$ python3 -q
>>> import numpy as np
>>> import numpy.linalg as la
>>> np.set_printoptions(precision=2, suppress=True, linewidth=120, legacy="1.25")
>>> W0 = np.load("arr.npy")
>>> W0
array([[-0.07,  1.48, -0.16, -0.43, -1.32],
       [ 1.05,  1.58,  0.52, -0.14, -0.39],
       [ 0.25,  0.31, -0.14, -1.06, -0.15],
       [ 0.8 , -3.44,  0.07,  0.3 , -0.26],
       [ 0.66,  2.85,  0.43, -0.35, -0.62],
       [ 0.51,  0.16, -0.14, -0.46, -2.  ],
       [ 0.68,  0.32,  0.56,  0.25,  0.92],
       [-0.42, -4.3 ,  0.06,  0.33,  2.49],
       [ 0.72,  2.28, -0.44, -0.38, -2.33],
       [ 0.22,  1.98, -0.03, -0.21, -0.96],
       [ 1.42, -3.99, -0.2 ,  0.  , -1.76],
       [-1.1 ,  0.91, -0.11,  1.42,  0.87],
       [-0.74,  1.81, -0.36,  0.81,  0.6 ],
       [-1.58, -4.57,  0.63,  0.59,  5.3 ],
       [ 1.33, -2.95,  0.01, -0.8 , -0.23],
       [ 0.3 ,  1.57, -0.67,  0.14, -3.98],
       [-0.24, -0.93,  0.38, -0.19,  1.43]])
>>> vec = np.array([2, 1, -3, 3, 0])
>>> (W0 @ vec).argmax()
15
>>> vec @ W0
Traceback (most recent call last):
  File "<python-input-7>", line 1, in <module>
    vec @ W0
    ~~~~^~~~
ValueError: matmul: Input operand 1 has a mismatch in its core dimension 0, with gufunc signature (n?,k),(k,m?)->(n?,m?) (size 17 is different from 5)
>>> F = np.loadtxt("sample0.csv", delimiter=",")
>>> F.round(2) + 0
array([[-15.73,  -7.56,   3.69, -19.38,  -9.45],
       [-12.37,  -5.6 ,   3.4 , -15.62,  -7.45],
       [-11.32,  -4.98,   3.3 , -14.41,  -6.83],
       [ -9.09,  -3.65,   3.06, -11.81,  -5.52],
       [ -7.45,  -2.67,   2.85,  -9.82,  -4.56],
       [ -5.98,  -1.78,   2.63,  -7.98,  -3.71],
       [ -3.53,  -0.31,   2.14,  -4.75,  -2.3 ],
       [ -1.89,   0.59,   1.62,  -2.36,  -1.36],
       [ -1.39,   0.8 ,   1.37,  -1.58,  -1.07],
       [ -0.97,   0.88,   1.08,  -0.9 ,  -0.81],
       [ -0.56,   0.74,   0.67,  -0.3 ,  -0.52],
       [ -0.09,   0.13,   0.09,   0.  ,  -0.09],
       [  0.22,  -0.32,  -0.2 ,  -0.02,   0.22],
       [  0.24,  -0.34,  -0.21,  -0.02,   0.24],
       [  7.04,  -4.01,  -2.01,   0.01,   6.03],
       [ 20.1 ,  -5.8 ,  -3.17,   2.93,  16.13],
       [ 26.62,  -6.03,  -3.55,   4.88,  21.03]])
>>> Y = np.c_[W0[:, :1] @ np.array([[-3]]), np.array([1, 3, 2, -3, 1, -1, 3, 3, -1, 3, -1, 3, 0, -2, 1, 2, 1])]
>>> Y
array([[ 0.21,  1.  ],
       [-3.15,  3.  ],
       [-0.75,  2.  ],
       [-2.4 , -3.  ],
       [-1.98,  1.  ],
       [-1.53, -1.  ],
       [-2.04,  3.  ],
       [ 1.26,  3.  ],
       [-2.16, -1.  ],
       [-0.66,  3.  ],
       [-4.26, -1.  ],
       [ 3.3 ,  3.  ],
       [ 2.22,  0.  ],
       [ 4.74, -2.  ],
       [-3.99,  1.  ],
       [-0.9 ,  2.  ],
       [ 0.72,  1.  ]])
>>> la.matrix_rank(np.c_[W0, Y])
6
>>> la.norm(la.qr(W0)[0].T @ Y, axis=0) ** 2 / ((Y ** 2).sum(axis=0) + 1e-12)
array([1.  , 0.17])
>>> la.matrix_rank(Y)
2
>>> K = np.load("data.npy")
>>> K
array([[ 0,  0,  1,  1],
       [ 1, -1,  0,  2],
       [ 0,  0,  2,  1],
       [ 2, -2,  0,  2]])
>>> la.matrix_rank(K, rtol=0.1)
3
>>> [round(float(x), 2) for x in la.svd(K, compute_uv=False)[:3]]
[4.34, 2.39, 0.68]
>>> round(float(la.norm(K, 2) / la.norm(K)), 2)
0.87
>>> Y = K / np.sqrt((K ** 2).mean(axis=1, keepdims=True))
>>> la.matrix_rank(K - K.mean(axis=1, keepdims=True))
3
>>> la.norm(Y, axis=1)
array([2., 2., 2., 2.])
>>> la.matrix_rank(Y) == la.matrix_rank(K)
True
>>> labels = W0[:, 0] > np.median(W0[:, 0])
>>> u = W0[labels].mean(axis=0) - W0[~labels].mean(axis=0)
>>> labels.astype(int)
array([0, 1, 0, 1, 1, 1, 1, 0, 1, 0, 1, 0, 0, 0, 1, 0, 0])
>>> ((W0 - W0.mean(axis=0)) @ u > 0).astype(int)
array([1, 1, 1, 1, 1, 1, 0, 0, 1, 1, 1, 0, 0, 0, 1, 1, 0])
>>> np.argsort(-np.abs(u).round(6), kind="stable")
array([4, 0, 3, 1, 2])
>>> Y = np.array([[-5, 1, 1], [-3, -5, -1], [5, 4, 5], [2, -1, 3]])
>>> la.matrix_rank(K @ Y)
3
>>> np.einsum("ij,ij->i", K, K)
array([ 2,  6,  5, 12])
>>> K @ Y
array([[ 7,  3,  8],
       [ 2,  4,  8],
       [12,  7, 13],
       [ 0, 10, 10]])
>>> Y.T @ K.T
array([[ 7,  2, 12,  0],
       [ 3,  4,  7, 10],
       [ 8,  8, 13, 10]])
>>> data = np.load("dump.npy")
>>> data
array([[-0.85,  0.38, -0.13, -0.24, -0.21, -0.14],
       [ 0.21, -0.14, -0.24,  0.05, -0.92, -0.14],
       [ 0.  ,  0.36, -0.59,  0.6 ,  0.07,  0.4 ],
       [ 0.  ,  0.18,  0.45, -0.18, -0.28,  0.81],
       [-0.05,  0.3 ,  0.61,  0.64, -0.14, -0.31],
       [-0.48, -0.76,  0.05,  0.37, -0.02,  0.21]])
>>> Y = data / la.norm(data, axis=1, keepdims=True)
>>> gram = Y @ Y.T
>>> np.degrees(np.arccos(np.clip(gram[4, 0], -1, 1)))
90.0
>>> m1 = np.load("block7.npy")
>>> m1
array([[ -2.16,   0.38,  -1.02,  -5.7 ],
       [ -5.89,  -0.65,  -3.69, -17.24],
       [ -1.9 ,  -0.32,  -1.21,  -5.78],
       [ -5.52,   0.33,  -2.74, -17.92],
       [ -2.47,  -0.15,  -1.85,  -5.97]])
>>> Y = np.array([[0, 2], [0, -2]])
>>> C = np.kron(Y, m1)
>>> C.shape
(10, 8)
>>> la.matrix_rank(C)
4
>>> W = np.array([[-2, -2], [-2, 0], [0, -3], [-3, -2]])
>>> c = np.array([8, 5])
>>> act = np.maximum(m1 @ W + c, 0)
>>> act
array([[28.66, 23.78],
       [72.8 , 62.33],
       [29.78, 23.99],
       [72.14, 60.1 ],
       [31.15, 27.43]])
>>> (act > 0).mean(axis=0)
array([1., 1.])
>>> (act > 0).astype(int)
array([[1, 1],
       [1, 1],
       [1, 1],
       [1, 1],
       [1, 1]])
>>> C = np.array([[-2, -2, 2], [1, 0, -3]])
>>> (act @ C).round(6).argmax(axis=1)
array([2, 2, 2, 2, 2])
>>> X = np.loadtxt("case14.csv", delimiter=",")
>>> X
array([[ 1.  ,  0.  ,  0.  ,  0.  ,  0.  ,  0.  ],
       [ 0.  ,  1.  ,  0.  ,  0.  ,  0.  ,  0.  ],
       [ 0.  ,  0.  ,  1.  ,  0.  ,  0.  ,  0.  ],
       [ 0.  ,  0.  ,  0.  ,  1.  ,  0.  ,  0.  ],
       [ 0.  ,  0.  ,  0.  ,  0.  , -0.97,  0.24],
       [ 0.  ,  0.  ,  0.  ,  0.  , -0.24, -0.97]])
>>> rng = np.random.default_rng(658398)
>>> labels = rng.permutation(6)
>>> labels
array([3, 5, 4, 2, 1, 0])
>>> Y = X[labels][:, labels]
>>> round(la.det(Y), 2), round(la.det(X[labels]), 2)
(1.0, -1.0)
>>> Y
array([[ 1.  ,  0.  ,  0.  ,  0.  ,  0.  ,  0.  ],
       [ 0.  , -0.97, -0.24,  0.  ,  0.  ,  0.  ],
       [ 0.  ,  0.24, -0.97,  0.  ,  0.  ,  0.  ],
       [ 0.  ,  0.  ,  0.  ,  1.  ,  0.  ,  0.  ],
       [ 0.  ,  0.  ,  0.  ,  0.  ,  1.  ,  0.  ],
       [ 0.  ,  0.  ,  0.  ,  0.  ,  0.  ,  1.  ]])
>>> np.diag(Y)
array([ 1.  , -0.97, -0.97,  1.  ,  1.  ,  1.  ])
>>> round(float(np.trace(Y)), 2)
2.06
>>> u = np.array([4, 5, 3, 3, 0, 0]) + 0.5
>>> E = np.eye(6) - 2 * np.outer(u, u) / (u @ u)
>>> E
array([[ 0.46, -0.66, -0.42, -0.42, -0.06, -0.06],
       [-0.66,  0.2 , -0.51, -0.51, -0.07, -0.07],
       [-0.42, -0.51,  0.68, -0.32, -0.05, -0.05],
       [-0.42, -0.51, -0.32,  0.68, -0.05, -0.05],
       [-0.06, -0.07, -0.05, -0.05,  0.99, -0.01],
       [-0.06, -0.07, -0.05, -0.05, -0.01,  0.99]])
>>> vec = np.array([8, -7, 2, 8, 3, 8])
>>> rhs = E @ vec
>>> rhs
array([  3.47, -12.54,  -1.52,   4.48,   2.5 ,   7.5 ])
>>> np.round(la.solve(E.T, E[2]), 2) + 0
array([0., 0., 1., 0., 0., 0.])
>>> la.solve(E, -1 * rhs)
array([-8.,  7., -2., -8., -3., -8.])
>>> np.round(la.solve(E, E[:, 0]), 2) + 0
array([1., 0., 0., 0., 0., 0.])
>>> la.solve(E, rhs + E[:, 5])
array([ 8., -7.,  2.,  8.,  3.,  9.])
>>> A = np.loadtxt("w.csv", delimiter=",")
>>> A
array([[ 0.71, -0.71],
       [-0.71, -0.71]])
>>> u = np.array([-2, 3])
>>> Y = A + np.outer(u, np.eye(2)[0])
>>> round(la.det(Y) / la.det(A), 2), np.round(1 + la.solve(A, u)[0], 2)
(-2.54, -2.54)
>>> la.matrix_rank(Y - A)
1
>>> la.matrix_rank(la.inv(Y) - la.inv(A), tol=1e-8)
1
